$ ipython --no-banner

In [1]: import numpy as np

In [2]: import numpy.linalg as la

In [3]: np.set_printoptions(precision=3, suppress=True, linewidth=100, legacy="1.25")

In [4]: def rd(a):
   ...:     return np.round(a, 3) + 0
   ...: 

In [5]: A2 = np.array([[-5, 3, -2, -4], [5, -5, 2, 5], [-5, -3, -5, 5], [2, -1, 5, 5]])

In [6]: feats = np.triu(A2, 1)

In [7]: print(feats)
[[ 0  3 -2 -4]
 [ 0  0  2  5]
 [ 0  0  0  5]
 [ 0  0  0  0]]

In [8]: rank = la.matrix_rank(feats)

In [9]: print(rank)
3

In [10]: ns = la.svd(feats)[2][rank:].T

In [11]: print([int(la.matrix_rank(np.delete(feats, i, axis=0))) for i in range(4)])
[2, 2, 2, 3]

In [12]: print([int(la.matrix_rank(feats[:i])) for i in range(1, len(feats) + 1)])
[1, 2, 3, 3]

In [13]: print(la.matrix_rank(feats.T @ feats), la.matrix_rank(feats @ feats.T))
3 3

In [14]: print([int(la.matrix_rank(feats[:, :j + 1])) for j in range(4)])
[0, 1, 2, 3]

In [15]: print(ns.shape)
(4, 1)

In [16]: print(ns[:, 0] / ns[np.abs(ns[:, 0]).round(6).argmax(), 0])
[1. 0. 0. 0.]

In [17]: print(feats @ ns)
[[0.]
 [0.]
 [0.]
 [0.]]

In [18]: rng = np.random.default_rng(79745)

In [19]: theta = rng.uniform(0, 2 * np.pi, 21)

In [20]: O, _ = la.qr(np.array([[-0.6, -1.1], [1.4, -1.5], [-1.6, -1.1], [1.2, 0.3]]))

In [21]: mat = 20 * np.c_[np.cos(theta), np.sin(theta)] @ O.T

In [22]: print(rd(mat))
[[ -8.091   4.401 -15.049   9.418]
 [ -1.32   15.576  -9.153   8.478]
 [  8.985  -1.8    15.321  -9.016]
 [  9.277  15.86    7.83   -1.031]
 [  5.253  18.871  -0.025   4.037]
 [-10.673  -7.699 -13.763   6.114]
 [  9.027  -1.663  15.327  -8.99 ]
 [  9.921   1.798  15.209  -8.186]
 [ -7.773   5.212 -14.901   9.507]
 [  5.072 -10.652  12.992  -9.592]
 [-10.429  -4.769 -14.69    7.26 ]
 [  4.602  18.874  -1.078   4.631]
 [  4.623 -11.374  12.594  -9.521]
 [ -4.325 -18.849   1.513  -4.871]
 [ -3.894  12.464 -11.907   9.366]
 [  8.964  16.412   7.075  -0.488]
 [ -9.762 -14.756  -9.111   1.988]
 [ -6.922   7.169 -14.409   9.647]
 [  7.098  -6.786  14.521  -9.629]
 [ 10.674   7.718  13.756  -6.105]
 [-10.591 -10.87  -12.202   4.558]]

In [23]: print(np.unique(feats.round(6), axis=0).shape)
(4, 4)

In [24]: print(np.abs(np.diag(la.qr(feats)[1])) > 1e-9)
[False False False False]

In [25]: print(np.allclose(feats[:-1].T @ la.lstsq(feats[:-1].T, feats[-1])[0], feats[-1]))
True

In [26]: Z = mat[[9, 12]].astype(float)

In [27]: for _ in range(6):
    ...:     idx = la.norm(mat[:, None] - Z, axis=-1).argmin(axis=1)
    ...:     Z = np.array([mat[idx == j].mean(axis=0) for j in range(2)])
    ...: 

In [28]: print(idx)
[1 1 0 0 0 1 0 0 1 0 1 0 0 1 1 0 1 1 0 0 1]

In [29]: print(rd(Z[1] - Z[0]))
[-14.969  -5.508 -21.687  11.045]

In [30]: print(np.abs(Z[1] - Z[0]).argmax())
2

In [31]: print(np.bincount(idx))
[11 10]

In [32]: left, sv, vt = la.svd(feats)

In [33]: V = vt[:(sv > 1e-8).sum()]

In [34]: x = feats[3] + 2 * feats[0] + rng.integers(2) * np.eye(4)[0]

In [35]: print(x)
[ 0.  6. -4. -8.]

In [36]: print(np.allclose(V.T @ V @ x, x))
True

In [37]: print(rd(la.norm(x - V.T @ V @ x)))
0.0

In [38]: left, sv, vt = la.svd(mat)

In [39]: V = vt[:(sv > 1e-8).sum()]

In [40]: x = mat[16] + 5 * mat[20] + rng.integers(2) * np.eye(4)[1]

In [41]: print(rd(x))
[-62.719 -68.108 -70.12   24.776]

In [42]: print(rd(np.diag(V.T @ V)))
[0.286 0.891 0.589 0.234]

In [43]: print(rd(V.T @ V))
[[ 0.286  0.232  0.357 -0.152]
 [ 0.232  0.891 -0.028  0.206]
 [ 0.357 -0.028  0.589 -0.338]
 [-0.152  0.206 -0.338  0.234]]

In [44]: print(rd(la.norm(x - V.T @ V @ x)))
0.329

In [45]: Ac = mat - mat.mean(axis=0)

In [46]: V = la.svd(Ac)[2][:2]

In [47]: A2 = Ac - Ac @ V.T @ V

In [48]: print(rd(la.norm(A2) / la.norm(Ac)))
0.0

In [49]: print(la.norm(A2, axis=1).round(6).argmax())
0

In [50]: print(rd(np.diag(V.T @ V)))
[0.286 0.891 0.589 0.234]

In [51]: print(rd(A2.std(axis=0)))
[0. 0. 0. 0.]

In [52]: X = np.load("a.npy")

In [53]: print(X)
[[ 1.   1.  -0.3 -0.5 -0.3]
 [-0.3 -1.   0.   0.2  1.1]
 [-0.3 -2.5  2.  -0.6 -0.8]
 [ 1.6  1.5 -0.1 -1.6  0.8]]

In [54]: W1 = np.array([[4, 5], [3, 0], [4, 2], [0, 1], [5, 0]])

In [55]: c = np.array([2, -1])

In [56]: H = np.maximum(X @ W1 + c, 0)

In [57]: print((H > 0).mean(axis=0))
[0.75 0.75]

In [58]: print(la.matrix_rank(H))
2

In [59]: print(rd(H))
[[ 6.3  2.9]
 [ 3.3  0. ]
 [ 0.   0.9]
 [16.5  5.2]]

In [60]: Z = np.array([[2, 3, 2], [3, 0, 0]])

In [61]: print(rd(H @ Z))
[[21.3 18.9 12.6]
 [ 6.6  9.9  6.6]
 [ 2.7  0.   0. ]
 [48.6 49.5 33. ]]

In [62]: x = np.array([2, 2])

In [63]: rhs = H @ x

In [64]: print(rd(la.solve(H.T @ H, H.T @ rhs)))
[2. 2.]

In [65]: print(rd(la.lstsq(H, rhs)[0]))
[2. 2.]

In [66]: print(rd(la.pinv(H) @ H))
[[1. 0.]
 [0. 1.]]

In [67]: rhs = rhs + 0.02 * rng.normal(size=4)

In [68]: print(rd(rhs))
[18.425  6.629  1.822 43.4  ]

In [69]: c, *_ = la.lstsq(H, rhs)

In [70]: print(c.round())
[2. 2.]

In [71]: print([round(float(la.norm(la.solve(H.T @ H + lam * np.eye(2), H.T @ rhs))), 2) for lam in (0, 1, 10, 100)])
[2.83, 2.68, 2.47, 1.97]

In [72]: print(rd(la.norm(rhs - H @ c)))
0.042

In [73]: print(rd(c))
[1.999 2.004]

In [74]: A2 = np.array([[0, 3, 5], [2, 3, 3], [4, 1, 4], [4, 5, 2], [1, 4, 4]])

In [75]: print(la.matrix_rank(X @ A2))
3

In [76]: print(np.vstack([X, A2.T]).shape)
(7, 5)

In [77]: print(rd(np.einsum("ik,kj->ji", X, A2)))
[[ -1.5  -0.1  -0.2  -3. ]
 [  2.    1.5 -12.6   4.4]
 [  4.6   0.3  -5.4  12.1]]

In [78]: print(rd(np.einsum("ij->j", X)))
[ 2.  -1.   1.6 -2.5  0.8]

In [79]: print(rd(np.einsum("ij,ij->i", X, X)))
[ 2.43  2.34 11.34  8.02]

In [80]: A2 = X + rng.integers(-2, 3, (4, 3)) @ rng.integers(-2, 3, (3, 5))

In [81]: print(rd(A2))
[[ 0.   0.  -2.3 -2.5  2.7]
 [-2.3  1.  -4.   0.2  3.1]
 [-1.3 -3.5  3.  -0.6 -0.8]
 [-0.4  0.5 -1.1 -2.6  2.8]]

In [82]: print(rd(A2 - X))
[[-1. -1. -2. -2.  3.]
 [-2.  2. -4.  0.  2.]
 [-1. -1.  1.  0.  0.]
 [-2. -1. -1. -1.  2.]]

In [83]: print(np.abs(A2 - X).sum(axis=1))
[ 9. 10.  3.  7.]

In [84]: print([round(float(x), 3) for x in la.svd(mat, compute_uv=False)[:3]])
[72.142, 56.53, 0.0]

In [85]: print(la.cond(mat) > 100)
True

In [86]: K = np.load("case10.npy")

In [87]: print(K)
[[-2.136  3.201 -0.293]
 [-1.912  3.224 -0.003]
 [-2.113  3.239 -0.759]
 [-2.164  2.625 -0.173]
 [-2.493  2.697 -0.163]
 [-2.405  3.006  0.015]
 [-1.667  2.525 -0.436]
 [-2.264  2.331  0.063]
 [-2.26   2.782 -0.047]
 [ 3.122  0.996 -1.447]
 [ 3.132  0.761 -1.082]
 [ 2.837  1.36  -0.629]
 [ 3.048  1.251 -1.098]
 [ 3.301  1.46  -1.012]
 [ 3.024  0.943 -1.092]
 [ 3.571  1.322 -1.18 ]
 [ 3.189  0.71  -1.062]
 [ 2.781  1.266 -1.009]]

In [88]: D = la.norm(K[:, None] - K[None], axis=-1)

In [89]: print(D.shape)
(18, 18)

In [90]: print(rd(D[:5, :5]))
[[0.    0.367 0.468 0.589 0.631]
 [0.367 0.    0.782 0.672 0.801]
 [0.468 0.782 0.    0.85  0.891]
 [0.589 0.672 0.85  0.    0.337]
 [0.631 0.801 0.891 0.337 0.   ]]

In [91]: print(np.unravel_index(D.round(6).argmax(), D.shape))
(5, 15)

In [92]: print(D.mean(axis=1).argmax())
15

In [93]: print((D + 1e9 * np.eye(18)).round(6).argmin(axis=1))
[ 1  0  0  8  8  8  3  3  3 14 16 17 17 12 10 13 10 12]

In [94]: print(D[0].round(6).argsort(kind="stable")[:4])
[0 1 5 2]

In [95]: print(la.matrix_rank(D ** 2))
5

In [96]: blk = np.stack([K, -2 * K, K[::-1]])

In [97]: print((blk @ K.T).shape)
(3, 18, 18)

In [98]: print(blk.shape)
(3, 18, 3)

In [99]: print(rd(la.norm(blk, axis=(1, 2))))
[15.075 30.149 15.075]

In [100]: Ac = (K - K.mean(axis=0)) / K.std(axis=0)

In [101]: print(np.argwhere(np.abs(Ac) > 2))
[]

In [102]: print(Ac.std(axis=0))
[1. 1. 1.]

In [103]: c = la.lstsq(np.delete(Ac, 0, axis=1), Ac[:, 0])[0]

In [104]: print(rd(c))
[-0.634 -0.372]

In [105]: print(rd(1 - np.var(Ac[:, 0] - np.delete(Ac, 0, axis=1) @ c)))
0.934

In [106]: print(np.abs(c).argmax())
0

In [107]: arr = np.loadtxt("run19.csv", delimiter=",")

In [108]: print(arr)
[[1. 3. 3.]
 [3. 1. 3.]
 [3. 3. 1.]]

In [109]: evals, V = la.eigh(arr)

In [110]: print(rd(la.eigvalsh(arr + 5 * np.eye(3))))
[ 3.  3. 12.]

In [111]: print((evals > 1e-8).sum(), (evals < -1e-8).sum())
1 2

In [112]: print(rd(np.abs(V[:, -1])))
[0.577 0.577 0.577]

In [113]: print(rd(V.T @ arr @ V))
[[-2.  0.  0.]
 [ 0. -2.  0.]
 [ 0.  0.  7.]]

In [114]: idx = rng.permutation(3)

In [115]: print(idx)
[2 0 1]

In [116]: A2 = arr[idx][:, idx]

In [117]: print(np.diag(A2))
[1. 1. 1.]

In [118]: print(A2)
[[1. 3. 3.]
 [3. 1. 3.]
 [3. 3. 1.]]

In [119]: print(rd(la.det(A2)), rd(la.det(arr[idx])))
28.0 28.0

In [120]: print(rd(np.sort(np.abs(la.eigvals(A2)))))
[2. 2. 7.]

In [121]: data = np.load("block16.npy")

In [122]: print(rd(data))
[[ 0.075 -0.264]
 [-0.264  0.925]]

In [123]: evals, V = la.eigh(data)

In [124]: print(np.abs(V[:, -1]).round(6).argmax())
1

In [125]: print((evals > 1e-8).sum(), (evals < -1e-8).sum())
1 0

In [126]: print(np.unique(evals.round(6) + 0, return_counts=True)[1])
[1 1]

In [127]: print(rd(evals.sum()), rd(np.trace(data)))
1.0 1.0

In [128]: print(rd(V @ np.diag(evals) @ V.T))
[[ 0.075 -0.264]
 [-0.264  0.925]]

In [129]: print(rd(la.det(data.T)))
0.0

In [130]: print(rd(np.kron(np.eye(2, dtype=int), data)))
[[ 0.075 -0.264  0.     0.   ]
 [-0.264  0.925  0.     0.   ]
 [ 0.     0.     0.075 -0.264]
 [ 0.     0.    -0.264  0.925]]

In [131]: print(rd(np.poly(data)))
[ 1. -1.  0.]

In [132]: print(rd(np.einsum("ii->", data)))
1.0

In [133]: print(rd(np.einsum("ij,ji->", data, data)))
1.0

In [134]: print(rd(la.eigvals(data).sum().real))
1.0

In [135]: A = np.load("sample19.npy")

In [136]: print(A)
[[3 4 4]
 [3 4 4]
 [3 4 4]
 [3 2 2]
 [3 4 4]
 [3 4 4]
 [3 2 2]
 [3 3 3]
 [3 4 4]
 [3 2 2]
 [3 3 3]
 [3 4 4]
 [3 4 4]
 [3 4 4]
 [3 3 3]
 [3 3 3]
 [3 3 3]
 [3 3 3]
 [3 3 3]
 [3 2 2]
 [3 2 2]
 [3 4 4]
 [3 3 3]
 [3 2 2]
 [3 3 3]
 [3 3 3]
 [3 2 2]
 [3 3 3]]

In [137]: left, sv, vt = la.svd(A)

In [138]: print(np.argmax(sv[:-1] / (sv[1:] + 1e-6)) + 1)
2

In [139]: print(rd(sv))
[28.56  3.21  0.  ]

In [140]: A2 = left[:, :2] @ np.diag(sv[:2]) @ vt[:2]

In [141]: print(rd(A2))
[[3. 4. 4.]
 [3. 4. 4.]
 [3. 4. 4.]
 [3. 2. 2.]
 [3. 4. 4.]
 [3. 4. 4.]
 [3. 2. 2.]
 [3. 3. 3.]
 [3. 4. 4.]
 [3. 2. 2.]
 [3. 3. 3.]
 [3. 4. 4.]
 [3. 4. 4.]
 [3. 4. 4.]
 [3. 3. 3.]
 [3. 3. 3.]
 [3. 3. 3.]
 [3. 3. 3.]
 [3. 3. 3.]
 [3. 2. 2.]
 [3. 2. 2.]
 [3. 4. 4.]
 [3. 3. 3.]
 [3. 2. 2.]
 [3. 3. 3.]
 [3. 3. 3.]
 [3. 2. 2.]
 [3. 3. 3.]]

In [142]: print(rd(np.abs(A - A2).max()))
0.0

In [143]: W0 = np.tril(np.array([[-2, 3, 1, 0, -1],
     ...:     [2, -1, -1, 1, -1],
     ...:     [1, -3, -2, -1, 0],
     ...:     [2, -1, 3, -3, 1],
     ...:     [2, 2, 3, 3, -3]]), -1) + np.eye(5, dtype=int)

In [144]: print(W0)
[[ 1  0  0  0  0]
 [ 2  1  0  0  0]
 [ 1 -3  1  0  0]
 [ 2 -1  3  1  0]
 [ 2  2  3  3  1]]

In [145]: left, sv, vt = la.svd(W0)

In [146]: print(rd(sv))
[6.188 4.006 2.022 0.753 0.026]

In [147]: A2 = left[:, :4] @ np.diag(sv[:4]) @ vt[:4]

In [148]: print(la.matrix_rank(W0, rtol=0.05))
4

In [149]: print(la.matrix_rank(A2))
4

In [150]: x = np.array([3, 0, -3, 1, -1])

In [151]: rhs = W0 @ x

In [152]: print(rhs)
[ 3  6  0 -2 -1]

In [153]: print(rd(la.solve(W0, rhs)))
[ 3.  0. -3.  1. -1.]

In [154]: print(rd(la.solve(W0, W0[:, 4])))
[0. 0. 0. 0. 1.]

In [155]: print(rd(la.solve(W0.T, W0[0])))
[1. 0. 0. 0. 0.]

In [156]: print(rd(la.eigvals(W0)))
[1. 1. 1. 1. 1.]

In [157]: print(rd(la.det(2 * W0)), rd(la.det(W0)))
32.0 1.0

In [158]: print(np.poly(W0))
[  1.  -5.  10. -10.   5.  -1.]

In [159]: print(rd(la.det(W0.T)))
1.0

In [160]: print(np.einsum("ij,ji->", W0, W0))
5

In [161]: print(np.einsum("ii->", W0))
5

In [162]: print(rd(la.det(W0[::-1])))
1.0

In [163]: print(rd(la.eigvals(W0).sum().real))
5.0

In [164]: f = np.array([2, 2, 1, 1, 1])

In [165]: A2 = W0 + np.outer(f, np.eye(5)[0])

In [166]: print(la.matrix_rank(A2 - W0))
1

In [167]: print(la.matrix_rank(la.inv(A2) - la.inv(W0), tol=1e-8))
1
